% ipython --no-banner

In [1]: import numpy as np

In [2]: np.set_printoptions(suppress=True, linewidth=120)

In [3]: rng = np.random.default_rng(216284)

In [4]: mat = np.eye(4, dtype=int)[rng.permutation(4)] * np.array([2, -2, -1, -2])

In [5]: mat
Out[5]: 
array([[ 0,  0,  0, -2],
       [ 0,  0, -1,  0],
       [ 2,  0,  0,  0],
       [ 0, -2,  0,  0]])

In [6]: T = np.stack([mat, -3 * mat, mat[::-1]])

In [7]: T.shape
Out[7]: (3, 4, 4)

In [8]: np.linalg.matrix_rank(T)
Out[8]: array([4, 4, 4])

In [9]: np.linalg.matrix_rank(T.reshape(3, -1))
Out[9]: np.int64(2)

In [10]: print((T @ mat.T).shape)
(3, 4, 4)

In [11]: np.allclose(mat @ mat.T, mat.T @ mat)
Out[11]: False

In [12]: np.round(np.abs(np.linalg.eigvals(mat)).max(), 1)
Out[12]: np.float64(1.7)

In [13]: mat @ mat
Out[13]: 
array([[ 0,  4,  0,  0],
       [-2,  0,  0,  0],
       [ 0,  0,  0, -4],
       [ 0,  0,  2,  0]])

In [14]: print((mat - mat.T) / 2)
[[ 0.   0.  -1.  -1. ]
 [ 0.   0.  -0.5  1. ]
 [ 1.   0.5  0.   0. ]
 [ 1.  -1.   0.   0. ]]

In [15]: np.linalg.matrix_power(mat, 2)
Out[15]: 
array([[ 0,  4,  0,  0],
       [-2,  0,  0,  0],
       [ 0,  0,  0, -4],
       [ 0,  0,  2,  0]])

In [16]: print(np.trace(mat))
0

In [17]: X = np.load("test14.npy")

In [18]: X
Out[18]: 
array([[ 1,  0,  0,  0],
       [ 7,  1,  0,  0],
       [-3,  6,  1,  0],
       [-2, -2,  4,  1]])

In [19]: print(X.reshape(2, -1))
[[ 1  0  0  0  7  1  0  0]
 [-3  6  1  0 -2 -2  4  1]]

In [20]: print(X.reshape(-1, 2))
[[ 1  0]
 [ 0  0]
 [ 7  1]
 [ 0  0]
 [-3  6]
 [ 1  0]
 [-2 -2]
 [ 4  1]]

In [21]: X.ravel(order="F")
Out[21]: array([ 1,  7, -3, -2,  0,  1,  6, -2,  0,  0,  1,  4,  0,  0,  0,  1])

In [22]: T = X.reshape(4, 2, -1)

In [23]: print(T.shape)
(4, 2, 2)

In [24]: np.einsum("ihd,ihd->ih", T, T)
Out[24]: 
array([[ 1,  0],
       [50,  0],
       [45,  1],
       [ 8, 17]])

In [25]: print(T[:, 0])
[[ 1  0]
 [ 7  1]
 [-3  6]
 [-2 -2]]

In [26]: T.transpose(1, 0, 2)
Out[26]: 
array([[[ 1,  0],
        [ 7,  1],
        [-3,  6],
        [-2, -2]],

       [[ 0,  0],
        [ 0,  0],
        [ 1,  0],
        [ 4,  1]]])

In [27]: np.einsum("ihd,jhd->hij", T, T).shape
Out[27]: (2, 4, 4)

In [28]: T.sum(axis=1)
Out[28]: 
array([[ 1,  0],
       [ 7,  1],
       [-2,  6],
       [ 2, -1]])

In [29]: print(mat.T @ mat)
[[4 0 0 0]
 [0 4 0 0]
 [0 0 1 0]
 [0 0 0 4]]

In [30]: print(mat @ mat.T)
[[4 0 0 0]
 [0 1 0 0]
 [0 0 4 0]
 [0 0 0 4]]

In [31]: np.round(np.linalg.pinv(mat), 1)
Out[31]: 
array([[ 0. ,  0. ,  0.5,  0. ],
       [ 0. ,  0. ,  0. , -0.5],
       [ 0. , -1. ,  0. ,  0. ],
       [-0.5,  0. ,  0. ,  0. ]])

In [32]: P = np.triu(np.array([[3, 2, 1, 2], [3, -4, -1, 1], [1, 0, 2, 5], [3, 3, 0, 3]]), 1) + np.eye(4)

In [33]: M2 = P @ X @ np.linalg.inv(P)

In [34]: M2
Out[34]: 
array([[   8.,  -12.,  -11.,   53.],
       [   8.,  -23.,  -28.,  148.],
       [ -13.,   22.,   56., -271.],
       [  -2.,    2.,    8.,  -37.]])

In [35]: print(P @ X - X @ P)
[[  7.   2.   8.   0.]
 [  1. -22.  -3. -14.]
 [-10.  -4.  29.   0.]
 [  0.   4.   0. -14.]]

In [36]: def softmax(z):
    ...:     e = np.exp(z - z.max(axis=-1, keepdims=True))
    ...:     return e / e.sum(axis=-1, keepdims=True)
    ...: 

In [37]: np.round(softmax(10 * M2[3]), 1) + 0
Out[37]: array([0., 0., 1., 0.])

In [38]: np.round(softmax(M2).sum(axis=1), 1)
Out[38]: array([1., 1., 1., 1.])

In [39]: np.round(softmax(M2[3] + -2), 1) + 0
Out[39]: array([0., 0., 1., 0.])

In [40]: att = M2 @ M2.T / np.sqrt(4)

In [41]: print(softmax(att + np.triu(np.full(att.shape, -np.inf), 1)))
[[1. 0. 0. 0.]
 [0. 1. 0. 0.]
 [0. 0. 1. 0.]
 [0. 0. 1. 0.]]

In [42]: softmax(att)
Out[42]: 
array([[0., 1., 0., 0.],
       [0., 1., 0., 0.],
       [0., 0., 1., 0.],
       [0., 0., 1., 0.]])

In [43]: softmax(att)[3] @ M2
Out[43]: array([ -13.,   22.,   56., -271.])

In [44]: softmax(att).round(6).argmax(axis=1)
Out[44]: array([1, 1, 2, 2])

In [45]: F = np.loadtxt("a.csv", delimiter=",")

In [46]: F
Out[46]: 
array([[  0.,  53.,  22.,   0.,  67.],
       [ 29.,   6.,  36.,   5.,   0.],
       [  0.,  40., 126.,   0., 154.],
       [123.,   0.,   0.,  73.,   0.],
       [  0.,  31.,  35.,   0., 131.],
       [  0.,   0.,  45.,  20.,   0.],
       [ 81.,   0.,   0.,  95.,   0.],
       [ 92.,   0.,  62.,  66.,   0.],
       [ 83.,   0.,   0., 105.,   0.],
       [ 11.,  17.,  30.,   0.,   1.],
       [  0.,   0.,   0.,  11.,  41.],
       [107.,   0.,   5.,  66.,   0.],
       [  0.,  48.,   0.,   0.,  20.],
       [  0.,  33.,  28.,   0.,  32.],
       [108.,   0.,   0., 113.,   0.],
       [  0.,  29.,  52.,   0.,  31.],
       [ 22.,   0.,   0.,  59.,   0.],
       [ 94.,   0.,   0.,  84.,   0.],
       [ 80.,   0.,  20.,  57.,   0.],
       [  0.,   2., 147.,   0.,  42.],
       [ 34.,   0.,   0.,  78.,   0.],
       [ 69.,   0.,  23.,  76.,   0.],
       [  0.,  92.,   0.,   0.,  29.],
       [  0.,  50.,   0.,   0.,  10.],
       [  0.,  79.,   0.,   0.,  83.],
       [  0.,  40.,   0.,   0.,  69.],
       [  0.,  11.,   7.,   0.,  78.],
       [  0.,  45.,   0.,   0.,   0.],
       [139.,   0.,   0., 141.,   0.],
       [ 81.,   0.,   0.,  78.,   0.],
       [  0.,  25.,  29.,   0.,  95.]])

In [47]: vec = np.array([-8, 4, -2, -9, -8])

In [48]: print((F * vec).sum(axis=1))
[ -368.  -325. -1324. -1641.  -994.  -270. -1503. -1454. -1609.   -88.  -427. -1460.    32.  -180. -1881.  -236.  -707.
 -1508. -1193.  -622.  -974. -1282.   136.   120.  -348.  -392.  -594.   180. -2381. -1350.  -718.]

In [49]: F @ np.ones(5)
Out[49]: 
array([142.,  76., 320., 196., 197.,  65., 176., 220., 188.,  59.,  52., 178.,  68.,  93., 221., 112.,  81., 178.,
       157., 191., 112., 168., 121.,  60., 162., 109.,  96.,  45., 280., 159., 149.])

In [50]: np.einsum("ij,j->i", F, vec)
Out[50]: 
array([ -368.,  -325., -1324., -1641.,  -994.,  -270., -1503., -1454., -1609.,   -88.,  -427., -1460.,    32.,  -180.,
       -1881.,  -236.,  -707., -1508., -1193.,  -622.,  -974., -1282.,   136.,   120.,  -348.,  -392.,  -594.,   180.,
       -2381., -1350.,  -718.])

In [51]: F @ np.eye(5)[0]
Out[51]: 
array([  0.,  29.,   0., 123.,   0.,   0.,  81.,  92.,  83.,  11.,   0., 107.,   0.,   0., 108.,   0.,  22.,  94.,
        80.,   0.,  34.,  69.,   0.,   0.,   0.,   0.,   0.,   0., 139.,  81.,   0.])

In [52]: print(F @ (2 * vec))
[ -736.  -650. -2648. -3282. -1988.  -540. -3006. -2908. -3218.  -176.  -854. -2920.    64.  -360. -3762.  -472. -1414.
 -3016. -2386. -1244. -1948. -2564.   272.   240.  -696.  -784. -1188.   360. -4762. -2700. -1436.]

In [53]: print(np.sign((F @ vec).round(6)))
[-1. -1. -1. -1. -1. -1. -1. -1. -1. -1. -1. -1.  1. -1. -1. -1. -1. -1. -1. -1. -1. -1.  1.  1. -1. -1. -1.  1. -1.
 -1. -1.]

In [54]: dist = np.linalg.norm(F[:, None] - F[None], axis=-1)

In [55]: np.unravel_index(dist.round(6).argmax(), dist.shape)
Out[55]: (np.int64(2), np.int64(28))

In [56]: print((dist + 1e9 * np.eye(31)).round(6).argmin(axis=1))
[25  9  4 11 30  9  8 18  6  1 26  3 23 15  8 13 20 29 21 15 16 18 12 12  0  0 30 23 14 17 26]

In [57]: print(np.flatnonzero(dist[18] < dist.mean() / 2))
[ 3  6  7  8 11 17 18 20 21 29]
